$ python3 -q
>>> import numpy as np
>>> np.set_printoptions(suppress=True, linewidth=100)
>>> tidy = lambda a: np.round(a, 3) + 0
>>> E = np.loadtxt("arr.csv", delimiter=",")
>>> E
array([[ 2.2,  0.7,  1.3, -0.2,  0.6, -0.3],
       [ 1.2, -0.4,  0.5,  0.6,  0.6, -1.5],
       [ 1.5,  1.8, -0.1, -0.9,  2.1,  2.7],
       [ 0.5,  0.5,  1.7,  0.1,  0.7,  0.9],
       [-2.4,  0.4,  0.5,  0. , -1. , -2.4]])
>>> f = np.array([2, 1])
>>> tidy(np.cross(E[4, :3], E[0, :3]))
array([ 0.17,  4.22, -2.56])
>>> tidy(np.convolve(E[4], f))
array([-4.8, -1.6,  1.4,  0.5, -2. , -5.8, -2.4])
>>> theta = np.radians(45)
>>> Rm = np.eye(6)
>>> Rm[3, 3] = Rm[1, 1] = np.cos(theta)
>>> Rm[3, 1], Rm[1, 3] = -np.sin(theta), np.sin(theta)
>>> tidy(Rm)
array([[ 1.   ,  0.   ,  0.   ,  0.   ,  0.   ,  0.   ],
       [ 0.   ,  0.707,  0.   ,  0.707,  0.   ,  0.   ],
       [ 0.   ,  0.   ,  1.   ,  0.   ,  0.   ,  0.   ],
       [ 0.   , -0.707,  0.   ,  0.707,  0.   ,  0.   ],
       [ 0.   ,  0.   ,  0.   ,  0.   ,  1.   ,  0.   ],
       [ 0.   ,  0.   ,  0.   ,  0.   ,  0.   ,  1.   ]])
>>> out = E @ Rm.T
>>> tidy(np.linalg.det(Rm)), tidy(np.trace(Rm))
(np.float64(1.0), np.float64(5.414))
>>> np.allclose(E @ E.T, out @ out.T)
True
>>> out = E / np.sqrt((E ** 2).mean(axis=1, keepdims=True))
>>> np.linalg.matrix_rank(out) == np.linalg.matrix_rank(E)
np.True_
>>> X = np.load("dump.npy")
>>> X
array([[-9,  5, -8, -8,  0],
       [-7,  7, -6, -6,  2],
       [-5,  9, -4, -4,  4],
       [-9,  5, -8, -8,  0],
       [-6,  8, -5, -5,  3]])
>>> theta = np.radians(133)
>>> Rm = np.eye(5)
>>> Rm[2, 2] = Rm[4, 4] = np.cos(theta)
>>> Rm[2, 4], Rm[4, 2] = -np.sin(theta), np.sin(theta)
>>> tidy(Rm)
array([[ 1.   ,  0.   ,  0.   ,  0.   ,  0.   ],
       [ 0.   ,  1.   ,  0.   ,  0.   ,  0.   ],
       [ 0.   ,  0.   , -0.682,  0.   , -0.731],
       [ 0.   ,  0.   ,  0.   ,  1.   ,  0.   ],
       [ 0.   ,  0.   ,  0.731,  0.   , -0.682]])
>>> out = X @ Rm.T
>>> np.allclose(np.linalg.norm(X, axis=1), np.linalg.norm(out, axis=1))
True
>>> tidy(out)
array([[-9.   ,  5.   ,  5.456, -8.   , -5.851],
       [-7.   ,  7.   ,  2.629, -6.   , -5.752],
       [-5.   ,  9.   , -0.197, -4.   , -5.653],
       [-9.   ,  5.   ,  5.456, -8.   , -5.851],
       [-6.   ,  8.   ,  1.216, -5.   , -5.703]])
>>> np.allclose(X @ X.T, out @ out.T)
True
>>> tidy(np.abs(out - X).max(axis=0))
array([ 0.   ,  0.   , 13.456,  0.   ,  9.653])
>>> tidy(np.linalg.det(Rm)), tidy(np.trace(Rm))
(np.float64(1.0), np.float64(1.636))
>>> tidy(np.trace(np.linalg.pinv(X) @ X))
np.float64(2.0)
>>> try:
...     np.linalg.inv(X)
... except np.linalg.LinAlgError as e:
...     print(repr(e))
... 
LinAlgError('Singular matrix')
>>> W1 = np.array([[6, 8, 3, 7, 9],
...     [1, 0, 5, 0, 8],
...     [9, 8, 1, 8, 8],
...     [4, 3, 6, 6, 9],
...     [3, 5, 5, 5, 2],
...     [1, 0, 5, 9, 1]])
>>> c = np.array([6, 9, 2, 6, 0])
>>> act = np.maximum(E @ W1 + c, 0)
>>> np.linalg.matrix_rank(act)
np.int64(4)
>>> (act > 0).astype(int)
array([[1, 1, 1, 1, 1],
       [1, 1, 1, 1, 1],
       [1, 1, 1, 1, 1],
       [1, 1, 1, 1, 1],
       [0, 0, 0, 0, 0]])
>>> (act > 0).mean(axis=0)
array([0.8, 0.8, 0.8, 0.8, 0.8])
>>> W2 = np.array([[-1, 2], [0, 5], [-8, -2], [5, 6], [2, -2]])
>>> W1 @ W2
array([[ 23,  70],
       [-25, -24],
       [ 39,  88],
       [ -4,  29],
       [-14,  47],
       [  6,  44]])
>>> tidy(act @ W2)
array([[ 82.4, 349.8],
       [ 45.3, 206.2],
       [-16. , 333.4],
       [ 68.5, 337. ],
       [  0. ,   0. ]])
>>> (act @ W2).round(6).argmax(axis=1)
array([1, 1, 1, 1, 0])
>>> np.argsort(-np.linalg.norm(X, axis=0).round(6), kind="stable")[:3]
array([0, 1, 2])
>>> tidy(np.linalg.norm(X, 2) / np.linalg.norm(X))
np.float64(0.971)
>>> data, _ = np.linalg.qr(np.array([[-0.4, 0.1, -1.3, 2.1, 0.8],
...     [0.2, 1.1, -0.7, -0.7, 2.0],
...     [-1.2, 1.7, 0.8, 1.7, 1.5],
...     [-0.5, 0.4, 0.5, 0.4, -1.5],
...     [0.0, -1.8, -1.4, 0.8, 0.8]]))
>>> tidy(data)
array([[-0.291,  0.146,  0.693,  0.58 , -0.278],
       [ 0.145, -0.574,  0.616, -0.519, -0.001],
       [-0.873, -0.171, -0.054, -0.121,  0.438],
       [-0.364,  0.063, -0.179, -0.382, -0.828],
       [ 0.   ,  0.784,  0.324, -0.484,  0.213]])
>>> t3 = np.stack([data, 3 * data, data[::-1]])
>>> (t3 @ data.T).shape
(3, 5, 5)
>>> np.linalg.matrix_rank(t3)
array([5, 5, 5])
>>> M = np.array([[6, 0, -3], [6, 0, -3], [0, 0, 0]])
>>> tidy(np.linalg.det(2 * M)), tidy(np.linalg.det(M))
(np.float64(0.0), np.float64(0.0))
>>> np.einsum("ij,ji->", M, M)
np.int64(36)
>>> tidy(np.linalg.det(M[::-1]))
np.float64(0.0)
>>> vec = np.array([0, 0, 1])
>>> h = np.maximum(M @ vec, 0)
>>> tidy(np.tanh(M @ vec))
array([-0.995, -0.995,  0.   ])
>>> np.maximum(M @ vec, 0) - np.maximum(-M @ vec, 0)
array([-3, -3,  0])
>>> h
array([0, 0, 0])
>>> np.maximum(M @ (3 * vec), 0)
array([0, 0, 0])
>>> rk = np.linalg.matrix_rank(M)
>>> rk
np.int64(1)
>>> null = np.linalg.svd(M)[2][rk:].T
>>> [int(np.linalg.matrix_rank(np.delete(M, i, axis=0))) for i in range(3)]
[1, 1, 1]
>>> np.linalg.matrix_rank(M.T @ M), np.linalg.matrix_rank(M @ M.T)
(np.int64(1), np.int64(1))
>>> tidy(null @ null.T)
array([[0.2, 0. , 0.4],
       [0. , 1. , 0. ],
       [0.4, 0. , 0.8]])
>>> [int(np.linalg.matrix_rank(M[:i])) for i in range(1, len(M) + 1)]
[1, 1, 1]
>>> [int(np.linalg.matrix_rank(M[:, :j + 1])) for j in range(3)]
[1, 1, 1]
>>> np.allclose(M @ null, 0)
True
>>> left, s, Vh = np.linalg.svd(M)
>>> V = Vh[:(s > 1e-8).sum()]
>>> rng = np.random.default_rng(562661)
>>> vec = M[2] + -2 * M[0] + rng.integers(2) * np.eye(3)[2]
>>> vec
array([-12.,   0.,   6.])
>>> np.linalg.matrix_rank(np.vstack([M, vec]))
np.int64(1)
>>> tidy(np.linalg.norm(vec - V.T @ V @ vec))
np.float64(0.0)
>>> tidy(V.T @ V)
array([[ 0.8,  0. , -0.4],
       [ 0. ,  0. ,  0. ],
       [-0.4,  0. ,  0.2]])
>>> theta = np.radians(60)
>>> Rm = np.eye(3)
>>> Rm[0, 0] = Rm[1, 1] = np.cos(theta)
>>> Rm[0, 1], Rm[1, 0] = -np.sin(theta), np.sin(theta)
>>> tidy(Rm)
array([[ 0.5  , -0.866,  0.   ],
       [ 0.866,  0.5  ,  0.   ],
       [ 0.   ,  0.   ,  1.   ]])
>>> out = M @ Rm.T
>>> tidy(np.linalg.svd(M, compute_uv=False)), tidy(np.linalg.svd(out, compute_uv=False))
(array([9.487, 0.   , 0.   ]), array([9.487, 0.   , 0.   ]))
>>> tidy(np.linalg.det(Rm)), np.trace(Rm)
(np.float64(1.0), np.float64(2.0))
>>> tidy(out)
array([[ 3.   ,  5.196, -3.   ],
       [ 3.   ,  5.196, -3.   ],
       [ 0.   ,  0.   ,  0.   ]])
>>> F = np.load("run12.npy")
>>> F
array([[ 0,  0,  0,  0, -2],
       [ 0,  0,  0,  0, -2],
       [ 0, -2,  0,  0,  0],
       [ 0,  0,  0,  0, -1],
       [ 0,  0,  0,  0,  0],
       [ 0,  0,  0,  0,  0]])
>>> W1 = np.array([[0, 2, 2, 0, 2],
...     [0, 1, 2, 1, 0],
...     [1, 1, 2, 2, 1],
...     [0, 1, 2, 0, 1],
...     [0, 0, 1, 2, 0]])
>>> c = np.array([0, 0, 0, 3, 0])
>>> act = np.maximum(F @ W1 + c, 0)
>>> act
array([[0, 0, 0, 0, 0],
       [0, 0, 0, 0, 0],
       [0, 0, 0, 1, 0],
       [0, 0, 0, 1, 0],
       [0, 0, 0, 3, 0],
       [0, 0, 0, 3, 0]])
>>> tidy((act > 0).mean(axis=0))
array([0.   , 0.   , 0.   , 0.667, 0.   ])
>>> W2 = np.array([[0, -1, 0], [-2, -1, 0], [1, 0, 2], [-2, -1, 2], [-1, -2, 2]])
>>> W1 @ W2
array([[-4, -6,  8],
       [-2, -2,  6],
       [-5, -6, 10],
       [-1, -3,  6],
       [-3, -2,  6]])
>>> act @ W2
array([[ 0,  0,  0],
       [ 0,  0,  0],
       [-2, -1,  2],
       [-2, -1,  2],
       [-6, -3,  6],
       [-6, -3,  6]])
>>> left, s, Vh = np.linalg.svd(F)
>>> V = Vh[:(s > 1e-8).sum()]
>>> vec = F[1] + 3 * F[4] + rng.integers(2) * np.eye(5)[3]
>>> vec
array([ 0.,  0.,  0.,  0., -2.])
>>> np.diag(V.T @ V)
array([0., 1., 0., 0., 1.])
>>> np.linalg.matrix_rank(np.vstack([F, vec]))
np.int64(2)
>>> np.linalg.lstsq(F[:-1].T, F[-1])[2]
np.int32(2)
>>> tidy(F @ np.linalg.pinv(F) @ F)
array([[ 0.,  0.,  0.,  0., -2.],
       [ 0.,  0.,  0.,  0., -2.],
       [ 0., -2.,  0.,  0.,  0.],
       [ 0.,  0.,  0.,  0., -1.],
       [ 0.,  0.,  0.,  0.,  0.],
       [ 0.,  0.,  0.,  0.,  0.]])
>>> np.abs(np.diag(np.linalg.qr(F)[1])) > 1e-9
array([False,  True, False, False, False])
>>> tidy(np.trace(np.linalg.pinv(F) @ F))
np.float64(2.0)
>>> np.allclose(F[:-1].T @ np.linalg.lstsq(F[:-1].T, F[-1])[0], F[-1])
True
>>> F[3] @ F[1]
np.int64(2)
>>> tidy(np.linalg.norm(F[3], 1)), tidy(np.linalg.norm(F[3], np.inf))
(np.float64(1.0), np.float64(1.0))
>>> tidy(np.linalg.norm(F[3] - F[1]))
np.float64(1.0)
>>> tidy(np.linalg.norm(F, 1)), tidy(np.linalg.norm(F, np.inf))
(np.float64(5.0), np.float64(2.0))
>>> arr = np.diag(10 * np.array([1, 3, 5, 7, 1])) + np.array([[0, 3, 2, 0, 3],
...     [1, 0, 1, 1, 2],
...     [0, 1, 3, 0, 3],
...     [2, 2, 0, 3, 2],
...     [1, 3, 1, 0, 3]])
>>> arr
array([[10,  3,  2,  0,  3],
       [ 1, 30,  1,  1,  2],
       [ 0,  1, 53,  0,  3],
       [ 2,  2,  0, 73,  2],
       [ 1,  3,  1,  0, 13]])
>>> ev, V = np.linalg.eig(arr)
>>> tidy(np.sort(np.linalg.eigvals(arr @ arr)))
array([  84.899,  174.389,  923.675, 2823.511, 5336.525])
>>> tidy(ev)
array([73.052,  9.214, 13.206, 30.392, 53.137])
>>> tidy(np.sort(np.linalg.eigvals(np.linalg.inv(arr))))
array([0.014, 0.019, 0.033, 0.076, 0.109])
